% python3 -q
>>> import numpy as np
>>> np.set_printoptions(precision=2, suppress=True, linewidth=100, legacy="1.25")
>>> def tidy(a):
...     return np.round(a, 2) + 0
... 
>>> M = np.load("x.npy")
>>> M
array([[-1, -3,  5,  3,  2,  1,  2],
       [-2, -5,  4, -3,  4,  4, -4],
       [ 5,  5,  2, -5, -3, -2, -1],
       [ 0,  0, -5,  0,  1,  5, -4]])
>>> print(M.shape)
(4, 7)
>>> tidy(np.linalg.svd(M, compute_uv=False))
array([12.3 ,  9.31,  8.32,  2.77])
>>> np.abs(M).max()
5
>>> M.mean(axis=0)
array([ 0.5 , -0.75,  1.5 , -1.25,  1.  ,  2.  , -1.75])
>>> np.linalg.rank(M)
Traceback (most recent call last):
  File "<python-input-9>", line 1, in <module>
    np.linalg.rank(M)
    ^^^^^^^^^^^^^^
AttributeError: module 'numpy.linalg' has no attribute 'rank'
>>> M[4]
Traceback (most recent call last):
  File "<python-input-10>", line 1, in <module>
    M[4]
    ~^^^
IndexError: index 4 is out of bounds for axis 0 with size 4
>>> np.count_nonzero(M)
25
>>> M - M[0]
array([[  0,   0,   0,   0,   0,   0,   0],
       [ -1,  -2,  -1,  -6,   2,   3,  -6],
       [  6,   8,  -3,  -8,  -5,  -3,  -3],
       [  1,   3, -10,  -3,  -1,   4,  -6]])
>>> np.zeros(4, 7)
Traceback (most recent call last):
  File "<python-input-13>", line 1, in <module>
    np.zeros(4, 7)
    ~~~~~~~~^^^^^^
TypeError: Cannot interpret '7' as a data type
>>> U, s, VT = np.linalg.svd(M, full_matrices=False)
>>> print(tidy(s))
[12.3   9.31  8.32  2.77]
>>> print(tidy(s / s[0]))
[1.   0.76 0.68 0.22]
>>> print(U.shape, s.shape, VT.shape)
(4, 4) (4,) (4, 7)
>>> tidy(np.sqrt((s ** 2).sum())), tidy(np.linalg.norm(M))
(17.75, 17.75)
>>> C2 = M.T @ M
>>> C2
array([[ 30,  38,  -3, -22, -25, -19,   1],
       [ 38,  59, -25, -19, -41, -33,   9],
       [ -3, -25,  70,  -7,  15,  -8,  12],
       [-22, -19,  -7,  43,   9,   1,  23],
       [-25, -41,  15,   9,  30,  29, -13],
       [-19, -33,  -8,   1,  29,  46, -32],
       [  1,   9,  12,  23, -13, -32,  37]])
>>> np.diag(C2)
array([30, 59, 70, 43, 30, 46, 37])
>>> tidy(np.linalg.eigvalsh(C2)[::-1])
array([151.4 ,  86.67,  69.27,   7.66,   0.  ,   0.  ,   0.  ])
>>> vec = np.array([2, 1, 0, 1, 1, -1, -1])
>>> h1 = np.maximum(M @ vec, 0)
>>> tidy(np.tanh(M @ vec))
array([-1., -1.,  1.,  0.])
>>> M * (h1 > 1e-9)[:, None]
array([[ 0,  0,  0,  0,  0,  0,  0],
       [ 0,  0,  0,  0,  0,  0,  0],
       [ 5,  5,  2, -5, -3, -2, -1],
       [ 0,  0,  0,  0,  0,  0,  0]])
>>> arr = np.array([[1.2, 0.35, -0.72, 0.28, 1.72, -0.72],
...     [1.2, 0.3, -0.9, 0.2, 1.7, -0.7],
...     [-1.4, 1.1, 1.6, -1.6, 1.7, -1.3],
...     [-0.4, 0.4, 0.1, 0.9, 2.0, 0.0]])
>>> M2 = np.array([[0, 2, 1],
...     [-1, -1, 2],
...     [0, 0, 0],
...     [-2, 2, 2],
...     [1, -1, -2],
...     [-2, 0, -2]])
>>> tidy(np.einsum("ij,ij->i", arr, arr))
array([ 5.64,  5.76, 12.87,  5.14])
>>> tidy(np.einsum("ik,kj->ji", arr, M2))
array([[ 2.25,  2.4 ,  6.4 , -0.2 ],
       [ 0.89,  0.8 , -8.8 , -1.4 ],
       [ 0.46,  0.2 , -3.2 , -1.8 ]])
>>> M2 @ arr
Traceback (most recent call last):
  File "<python-input-31>", line 1, in <module>
    M2 @ arr
    ~~~^~~~~
ValueError: matmul: Input operand 1 has a mismatch in its core dimension 0, with gufunc signature (n?,k),(k,m?)->(n?,m?) (size 4 is different from 3)
